% ipython --no-banner

In [1]: import numpy as np

In [2]: np.set_printoptions(suppress=True, linewidth=200)

In [3]: rnd = lambda a: np.round(a, 2) + 0

In [4]: F = np.load("arr.npy")

In [5]: F
Out[5]: 
array([[1, 0, 0, 0, 0, 0, 0],
       [1, 1, 0, 0, 0, 0, 0],
       [2, 2, 1, 0, 0, 0, 0],
       [2, 1, 0, 1, 0, 0, 0],
       [1, 1, 0, 1, 1, 0, 0],
       [0, 2, 0, 0, 0, 1, 0],
       [2, 2, 1, 0, 1, 0, 1]])

In [6]: Q, R = np.linalg.qr(F)

In [7]: rnd(Q.T @ Q)
Out[7]: 
array([[1., 0., 0., 0., 0., 0., 0.],
       [0., 1., 0., 0., 0., 0., 0.],
       [0., 0., 1., 0., 0., 0., 0.],
       [0., 0., 0., 1., 0., 0., 0.],
       [0., 0., 0., 0., 1., 0., 0.],
       [0., 0., 0., 0., 0., 1., 0.],
       [0., 0., 0., 0., 0., 0., 1.]])

In [8]: rnd(np.abs(np.diag(R)))
Out[8]: array([3.87, 2.32, 0.9 , 0.83, 0.94, 0.35, 0.45])

In [9]: np.allclose(R.T @ R, F.T @ F)
Out[9]: True

In [10]: rnd(np.trace(Q @ Q.T))
Out[10]: np.float64(7.0)

In [11]: rnd(abs(R[0, 0])), rnd(np.linalg.norm(F[:, 0]))
Out[11]: (np.float64(3.87), np.float64(3.87))

In [12]: rnd(Q @ R)
Out[12]: 
array([[1., 0., 0., 0., 0., 0., 0.],
       [1., 1., 0., 0., 0., 0., 0.],
       [2., 2., 1., 0., 0., 0., 0.],
       [2., 1., 0., 1., 0., 0., 0.],
       [1., 1., 0., 1., 1., 0., 0.],
       [0., 2., 0., 0., 0., 1., 0.],
       [2., 2., 1., 0., 1., 0., 1.]])

In [13]: rnd(F.mean(axis=0))
Out[13]: array([1.29, 1.29, 0.29, 0.29, 0.29, 0.14, 0.14])

In [14]: F.shape
Out[14]: (7, 7)

In [15]: F[7]
IndexError: index 7 is out of bounds for axis 0 with size 7


In [16]: F[:, 7]
IndexError: index 7 is out of bounds for axis 1 with size 7


In [17]: F.sum(axis=1)
Out[17]: array([1, 2, 5, 4, 4, 3, 7])

In [18]: np.unravel_index(np.abs(F).argmax(), F.shape)
Out[18]: (np.int64(2), np.int64(0))

In [19]: np.linalg.matrix_rank(F)
Out[19]: np.int64(7)

In [20]: np.diff(F, axis=0)
Out[20]: 
array([[ 0,  1,  0,  0,  0,  0,  0],
       [ 1,  1,  1,  0,  0,  0,  0],
       [ 0, -1, -1,  1,  0,  0,  0],
       [-1,  0,  0,  0,  1,  0,  0],
       [-1,  1,  0, -1, -1,  1,  0],
       [ 2,  0,  1,  0,  1, -1,  1]])

In [21]: A2 = np.array([[2, 2, 6],
    ...:     [8, -8, 0],
    ...:     [-8, 0, 7],
    ...:     [-3, -7, 1],
    ...:     [-6, -9, 5],
    ...:     [-5, 0, 6],
    ...:     [0, -1, 3]])

In [22]: np.linalg.matrix_rank(np.vstack([F, A2.T]))
Out[22]: np.int64(7)

In [23]: np.einsum("ik,kj->ji", F, A2)
Out[23]: 
array([[  2,  10,  12,   9,   1,  11,   6],
       [  2,  -6, -12, -11, -22, -16, -22],
       [  6,   6,  19,  13,  12,   6,  27]])

In [24]: A2.T @ F.T
Out[24]: 
array([[  2,  10,  12,   9,   1,  11,   6],
       [  2,  -6, -12, -11, -22, -16, -22],
       [  6,   6,  19,  13,  12,   6,  27]])

In [25]: np.einsum("ij->j", F)
Out[25]: array([9, 9, 2, 2, 2, 1, 1])

In [26]: np.einsum("ij,ij->i", F, F)
Out[26]: array([ 1,  2,  9,  6,  4,  5, 11])

In [27]: np.einsum("ij,ij->", F, A2)
ValueError: operands could not be broadcast together with remapped shapes [original->remapped]: (7,7)->(7,7) (7,3)->(7,3) 


In [28]: np.vstack([F, A2.T]).shape
Out[28]: (10, 7)

In [29]: np.einsum("ik,kj->ij", F, A2)
Out[29]: 
array([[  2,   2,   6],
       [ 10,  -6,   6],
       [ 12, -12,  19],
       [  9, -11,  13],
       [  1, -22,  12],
       [ 11, -16,   6],
       [  6, -22,  27]])
